% ipython --no-banner

In [1]: import numpy as np

In [2]: np.set_printoptions(precision=2, suppress=True, linewidth=140, sign=" ")

In [3]: data = np.loadtxt("w.csv", delimiter=",")

In [4]: print(data)
[[ 0. -2.  1.  1.  1.  0. -1.]
 [-2.  0. -2.  1.  1.  1.  0.]
 [ 1. -2.  0. -2.  1.  1.  1.]
 [ 1.  1. -2.  0. -2.  1.  1.]
 [ 1.  1.  1. -2.  0. -2.  1.]
 [ 0.  1.  1.  1. -2.  0. -2.]
 [-1.  0.  1.  1.  1. -2.  0.]]

In [5]: rng = np.random.default_rng(2936)

In [6]: labels = rng.permutation(7)

In [7]: print(labels)
[ 0  4  1  3  6  5  2]

In [8]: M2 = data[labels][:, labels]

In [9]: print(np.diag(M2))
[ 0.  0.  0.  0.  0.  0.  0.]

In [10]: print(np.sort(np.abs(np.linalg.eigvals(M2))))
[ 0.29  0.36  1.28  3.1   4.39  4.61  4.69]

In [11]: print(np.trace(M2))
0.0

In [12]: E = np.loadtxt("block10.csv", delimiter=",")

In [13]: print(E)
[[ 3.  8. -3.]
 [ 3.  8. -3.]
 [ 4. 14. -4.]]

In [14]: # column 1 is much longer than the rest

In [15]: r0, v = E[0], E[2]

In [16]: print(r0 @ v)
136.0

In [17]: print(r0 @ r0)
82.0

In [18]: p = (r0 @ v) / (r0 @ r0) * r0

In [19]: print(round(float(np.linalg.norm(r0 + v) ** 2 + np.linalg.norm(r0 - v) ** 2), 2))
620.0

In [20]: print(v - p)
[-0.98  0.73  0.98]

In [21]: print(np.outer(r0, v))
[[ 12.  42. -12.]
 [ 32. 112. -32.]
 [-12. -42.  12.]]

In [22]: print(np.argsort(-np.linalg.norm(E, axis=0).round(6), kind="stable")[:3])
[ 1  0  2]

In [23]: print(np.linalg.cond(E) > 100)
True

In [24]: print([round(float(x), 2) for x in np.linalg.svd(E, compute_uv=False)[:3]])
[19.77, 1.01, 0.0]

In [25]: print(np.linalg.matrix_rank(E, rtol=0.1))
1

In [26]: U, sv, Vh = np.linalg.svd(E)

In [27]: vecs = Vh[:(sv > 1e-8).sum()]

In [28]: vec = E[0] + -1 * E[1] + rng.integers(2) * np.eye(3)[0]

In [29]: print(vec)
[ 0.  0.  0.]

In [30]: print(np.round(vecs.T @ vecs, 2) + 0)
[[ 0.5  0.  -0.5]
 [ 0.   1.   0. ]
 [-0.5  0.   0.5]]

In [31]: print(np.diag(vecs.T @ vecs))
[ 0.5  1.   0.5]

In [32]: print(np.linalg.matrix_rank(np.vstack([E, vec])))
2

In [33]: print(np.allclose(vecs.T @ vecs @ vec, vec))
True

In [34]: U, sv, Vh = np.linalg.svd(E)

In [35]: print(sv.round(2) + 0)
[ 19.77   1.01   0.  ]

In [36]: M2 = U[:, :2] @ np.diag(sv[:2]) @ Vh[:2]

In [37]: print(np.linalg.matrix_rank(E, rtol=0.05))
2

In [38]: print(np.round(np.linalg.norm(E - M2, 2), 2), round(sv[2], 2))
0.0 0.0

In [39]: print(round(np.abs(E - M2).max(), 2))
0.0

In [40]: print(np.linalg.matrix_rank(M2))
2

In [41]: print(np.round(np.linalg.norm(E - M2) / np.linalg.norm(E), 2))
0.0

In [42]: print(round(np.linalg.det(E.T), 2))
0.0

In [43]: print(np.kron(np.eye(2, dtype=int), E))
[[ 3.  8. -3.  0.  0. -0.]
 [ 3.  8. -3.  0.  0. -0.]
 [ 4. 14. -4.  0.  0. -0.]
 [ 0.  0. -0.  3.  8. -3.]
 [ 0.  0. -0.  3.  8. -3.]
 [ 0.  0. -0.  4. 14. -4.]]

In [44]: print(np.round(np.linalg.eigvals(E), 2) + 0)
[ 5.  0.  2.]

In [45]: print(np.round(np.poly(E), 2) + 0)
[ 1. -7. 10.  0.]

In [46]: print(np.einsum("ij,ji->", E, E))
29.0

In [47]: J = np.array([[3, -9, -6, 3, -9, -6],
    ...:     [0, 9, 6, 0, 9, 6],
    ...:     [0, 6, 6, 0, 6, 6],
    ...:     [-2, 6, 4, 2, -6, -4],
    ...:     [0, -6, -4, 0, 6, 4],
    ...:     [0, -4, -4, 0, 4, 4]])

In [48]: print((J + J.T) / 2)
[[ 3.  -4.5 -3.   0.5 -4.5 -3. ]
 [-4.5  9.   6.   3.   1.5  1. ]
 [-3.   6.   6.   2.   1.   1. ]
 [ 0.5  3.   2.   2.  -3.  -2. ]
 [-4.5  1.5  1.  -3.   6.   4. ]
 [-3.   1.   1.  -2.   4.   4. ]]

In [49]: J.inv()
Traceback (most recent call last):
  Cell In[49], line 1
    J.inv()
AttributeError: 'numpy.ndarray' object has no attribute 'inv'


In [50]: print(np.trace(J))
30

In [51]: assert J == J.T
Traceback (most recent call last):
  Cell In[51], line 1
    assert J == J.T
ValueError: The truth value of an array with more than one element is ambiguous. Use a.any() or a.all()


In [52]: print(np.allclose(J, J.T))
False

In [53]: M2 = np.linalg.inv(J)

In [54]: print(np.linalg.inv(M2))
[[ 3. -9. -6.  3. -9. -6.]
 [ 0.  9.  6.  0.  9.  6.]
 [ 0.  6.  6.  0.  6.  6.]
 [-2.  6.  4.  2. -6. -4.]
 [-0. -6. -4. -0.  6.  4.]
 [ 0. -4. -4.  0.  4.  4.]]

In [55]: print(np.round(np.linalg.cond(J), 2))
20.99

In [56]: print(M2.round(2) + 0)
[[ 0.17  0.17  0.   -0.25 -0.25  0.  ]
 [ 0.    0.17 -0.17  0.   -0.25  0.25]
 [ 0.   -0.17  0.25  0.    0.25 -0.37]
 [ 0.17  0.17  0.    0.25  0.25  0.  ]
 [ 0.    0.17 -0.17  0.    0.25 -0.25]
 [ 0.   -0.17  0.25  0.   -0.25  0.37]]

In [57]: labels = rng.permutation(6)

In [58]: print(labels)
[ 0  1  5  3  2  4]

In [59]: M2 = J[labels][:, labels]

In [60]: print(np.sort(np.abs(np.linalg.eigvals(M2))))
[  1.52   1.52   3.46   3.46  15.8   15.8 ]

In [61]: print(M2)
[[ 3 -9 -6  3 -6 -9]
 [ 0  9  6  0  6  9]
 [ 0 -4  4  0 -4  4]
 [-2  6 -4  2  4 -6]
 [ 0  6  6  0  6  6]
 [ 0 -6  4  0 -4  6]]

In [62]: cent = 20 * np.array([[-0.4, -0.4, 0.0, 0.4, 0.4, -0.2],
    ...:     [0.4, -1.1, -1.1, -1.4, 0.2, -0.8],
    ...:     [0.5, -0.6, 0.7, -0.4, -1.5, 0.1]])

In [63]: labels = rng.integers(0, 3, 13)

In [64]: W0 = cent[labels] + rng.normal(size=(13, 6))

In [65]: print(W0)
[[ -7.79  -7.57   1.29   9.28   5.43  -5.06]
 [  9.09 -14.27  13.43  -6.02 -31.76   3.81]
 [ 10.82 -11.77  14.54  -8.24 -29.89   0.74]
 [ 11.12 -10.12  14.25  -5.2  -28.47   2.25]
 [ -9.68  -8.83   0.88   8.32   7.65  -4.69]
 [ -6.07  -4.68  -0.61   7.67   7.22  -5.19]
 [ 10.04 -11.38  14.71  -7.14 -31.27   1.21]
 [ -8.37  -8.39   0.06   7.32   8.93  -2.43]
 [ -7.15  -6.43   1.68   7.47   7.93  -5.53]
 [  6.27 -21.45 -22.24 -29.54   4.16 -16.64]
 [  9.46 -21.94 -24.31 -27.21   2.89 -16.89]
 [ 10.37 -11.92  14.17  -8.41 -29.38  -0.47]
 [  8.5  -22.25 -21.71 -27.03   4.1  -16.98]]

In [66]: vec = np.array([0, -2, -1, -2, 1, 2])

In [67]: y = W0 @ vec

In [68]: print(y)
[-9.4   3.   -2.92 -7.57 -1.59 -8.54 -6.52  6.15 -6.89 95.1  91.72 -3.82 90.38]

In [69]: print(np.round(np.linalg.solve(W0.T @ W0, W0.T @ y), 2) + 0)
[ 0. -2. -1. -2.  1.  2.]

In [70]: try:
    ...:     np.linalg.solve(W0, y)
    ...: except np.linalg.LinAlgError as e:
    ...:     print(repr(e))
    ...: 
LinAlgError('Last 2 dimensions of the array must be square')

In [71]: y = y + 0.3 * rng.normal(size=13)

In [72]: print(y)
[-8.89  3.08 -3.14 -7.55 -1.3  -8.77 -6.42  5.95 -7.01 94.73 91.63 -3.74 90.35]

In [73]: beta, *_ = np.linalg.lstsq(W0, y)

In [74]: print([round(float(np.linalg.norm(np.linalg.solve(W0.T @ W0 + lam * np.eye(6), W0.T @ y))), 2) for lam in (0, 1, 10, 100)])
[3.69, 3.56, 2.91, 2.07]

In [75]: print(np.round(W0.T @ (y - W0 @ beta), 2) + 0)
[ 0.  0.  0.  0.  0.  0.]

In [76]: proj = W0 @ np.linalg.solve(W0.T @ W0, W0.T)

In [77]: print(np.round(np.trace(proj), 2))
6.0

In [78]: print(proj @ W0[:, 5])
[ -5.06   3.81   0.74   2.25  -4.69  -5.19   1.21  -2.43  -5.53 -16.64 -16.89  -0.47 -16.98]

In [79]: print(np.diag(proj))
[ 0.4   0.7   0.28  0.44  0.35  0.35  0.31  0.66  0.37  0.73  0.62  0.34  0.47]

In [80]: labels = rng.permutation(3)

In [81]: print(labels)
[ 2  0  1]

In [82]: M2 = E[labels][:, labels]

In [83]: print(M2)
[[-4.  4. 14.]
 [-3.  3.  8.]
 [-3.  3.  8.]]

In [84]: print(round(float(np.linalg.det(M2)), 2), round(np.linalg.det(E[labels]), 2))
0.0 0.0

In [85]: print(np.round(np.sort(np.abs(np.linalg.eigvals(M2))), 2) + 0)
[ 0.  2.  5.]

In [86]: mat = np.loadtxt("case5.csv", delimiter=",")

In [87]: print(mat)
[[-33.23  -9.14  27.2 ]
 [-12.12 -20.1   17.85]
 [ -4.56  -0.45  15.31]
 [-21.35   7.16   8.66]
 [ 28.29  19.49  -5.57]
 [-21.52 -33.33   2.69]
 [  8.92  -4.65  -8.52]
 [-19.36 -15.14  12.49]
 [ 14.84  15.82   4.26]
 [-10.57  28.91  14.07]
 [ -2.42 -20.2   -8.02]
 [-13.2  -13.27   2.38]
 [-15.54   1.26  11.89]
 [ -5.64  25.36  36.32]
 [-11.71 -14.82  -3.92]
 [  2.45  -0.91  30.26]
 [-18.6   12.97  35.15]
 [ 13.72 -11.87  -0.38]]

In [88]: M2 = np.c_[mat[:, :1] @ np.array([[-4]]), np.array([5, -8, 7, -3, 1, 3, 2, -5, 9, 2, -8, 7, -6, -5, 7, 8, 6, 0])]

In [89]: print(M2)
[[ 132.92    5.  ]
 [  48.48   -8.  ]
 [  18.24    7.  ]
 [  85.4    -3.  ]
 [-113.16    1.  ]
 [  86.08    3.  ]
 [ -35.68    2.  ]
 [  77.44   -5.  ]
 [ -59.36    9.  ]
 [  42.28    2.  ]
 [   9.68   -8.  ]
 [  52.8     7.  ]
 [  62.16   -6.  ]
 [  22.56   -5.  ]
 [  46.84    7.  ]
 [  -9.8     8.  ]
 [  74.4     6.  ]
 [ -54.88    0.  ]]

In [90]: print(np.linalg.matrix_rank(np.c_[mat, M2]))
4

In [91]: print(np.round(np.linalg.lstsq(mat, M2[:, 0])[0], 2) + 0)
[-4.  0.  0.]

In [92]: print(np.round(np.linalg.norm(M2 - mat @ np.linalg.lstsq(mat, M2)[0], axis=0), 2) + 0)
[  0.    23.75]

In [93]: labels = rng.permutation(3)

In [94]: M2 = mat[:, labels] * rng.choice([-1, 1], 3)

In [95]: print(M2)
[[ 27.2   -9.14  33.23]
 [ 17.85 -20.1   12.12]
 [ 15.31  -0.45   4.56]
 [  8.66   7.16  21.35]
 [ -5.57  19.49 -28.29]
 [  2.69 -33.33  21.52]
 [ -8.52  -4.65  -8.92]
 [ 12.49 -15.14  19.36]
 [  4.26  15.82 -14.84]
 [ 14.07  28.91  10.57]
 [ -8.02 -20.2    2.42]
 [  2.38 -13.27  13.2 ]
 [ 11.89   1.26  15.54]
 [ 36.32  25.36   5.64]
 [ -3.92 -14.82  11.71]
 [ 30.26  -0.91  -2.45]
 [ 35.15  12.97  18.6 ]
 [ -0.38 -11.87 -13.72]]

In [96]: U, _, Vh = np.linalg.svd(mat.T @ M2)

In [97]: print(labels)
[ 2  1  0]

In [98]: print(np.round(np.linalg.lstsq(mat, M2)[0], 2) + 0)
[[ 0.  0. -1.]
 [ 0.  1.  0.]
 [ 1.  0.  0.]]

In [99]: M2 = np.array([[9, 0], [7, 8], [1, 0]])

In [100]: print(np.einsum("ij->j", mat))
[-121.6   -32.91  192.12]

In [101]: K = np.loadtxt("dump.csv", delimiter=",")

In [102]: print(K)
[[ 0.14 -0.45 -0.45 -0.75]
 [-0.45  0.76 -0.24 -0.4 ]
 [-0.45 -0.24  0.76 -0.4 ]
 [-0.75 -0.4  -0.4   0.33]]

In [103]: print(np.linalg.svd(K, compute_uv=False))
[ 1.  1.  1.  1.]

In [104]: print(np.round(K @ K.T, 2) + 0)
[[ 1.  0.  0.  0.]
 [ 0.  1.  0.  0.]
 [ 0.  0.  1.  0.]
 [ 0.  0.  0.  1.]]

In [105]: print(np.linalg.norm(K, axis=0))
[ 1.  1.  1.  1.]

In [106]: vec = np.array([-1, 2, 2, -1])

In [107]: print([p for p in range(1, 25) if np.allclose(np.linalg.matrix_power(K, p), np.eye(4))])
[2, 4, 6, 8, 10, 12, 14, 16, 18, 20, 22, 24]

In [108]: print(round(np.linalg.det(K), 2))
-1.0

In [109]: print(np.sort(np.abs(np.degrees(np.angle(np.linalg.eigvals(K))))))
[   0.    0.    0.  180.]

In [110]: print(round(np.linalg.norm(vec), 2), round(np.linalg.norm(K @ vec), 2))
3.16 3.16

In [111]: print(np.abs(np.linalg.eigvals(K)))
[ 1.  1.  1.  1.]

In [112]: print([round(float(np.linalg.det(K[:i, :i])), 2) + 0 for i in range(1, 5)])
[0.14, -0.09, -0.33, -1.0]

In [113]: Ac = W0 - W0.mean(axis=0)

In [114]: U, sv, Vh = np.linalg.svd(Ac, full_matrices=False)

In [115]: print(np.abs(U[:, 0]).argmax())
9

In [116]: print((np.sign(U[:, 0]) == np.sign(U[0, 0])).astype(int))
[ 1  0  0  0  1  1  0  1  1  1  1  0  1]

In [117]: print(np.round(sv ** 2 / (sv ** 2).sum(), 2) + 0)
[ 0.6  0.4  0.   0.   0.   0. ]

In [118]: print(np.round(Ac.mean(axis=0), 2) + 0)
[ 0.  0.  0.  0.  0.  0.]

In [119]: print(np.linalg.matrix_rank(Ac))
6

In [120]: print(sv)
[ 81.38  66.42   5.99   4.32   3.26   2.31]

In [121]: print(round(float((sv ** 2).sum() ** 2 / (sv ** 4).sum()), 2))
1.95

In [122]: print(np.searchsorted(np.cumsum(sv ** 2) / (sv ** 2).sum(), 0.9) + 1)
2

In [123]: print(np.abs(Vh[-1]))
[ 0.57  0.54  0.42  0.18  0.41  0.06]

In [124]: vals, vecs = np.linalg.eigh(K)

In [125]: print(np.linalg.svd(K, compute_uv=False))
[ 1.  1.  1.  1.]

In [126]: print((vals > 1e-8).sum(), (vals < -1e-8).sum())
3 1

In [127]: print(np.unique(vals.round(6) + 0, return_counts=True)[1])
[ 1  3]

In [128]: F = np.loadtxt("mat.csv", delimiter=",")

In [129]: print(F)
[[ 0.  1.  0.]
 [ 1.  0.  0.]
 [ 0.  0.  1.]]

In [130]: # 2 groups of indices that never mix

In [131]: U, sv, Vh = np.linalg.svd(F, full_matrices=False)

In [132]: print(Vh @ Vh.T)
[[ 1.  0.  0.]
 [ 0.  1.  0.]
 [ 0.  0.  1.]]

In [133]: print(np.round(np.sqrt((sv ** 2).sum()), 2), round(float(np.linalg.norm(F)), 2))
1.73 1.73

In [134]: print(U.T @ U)
[[ 1.  0.  0.]
 [ 0.  1.  0.]
 [ 0.  0.  1.]]
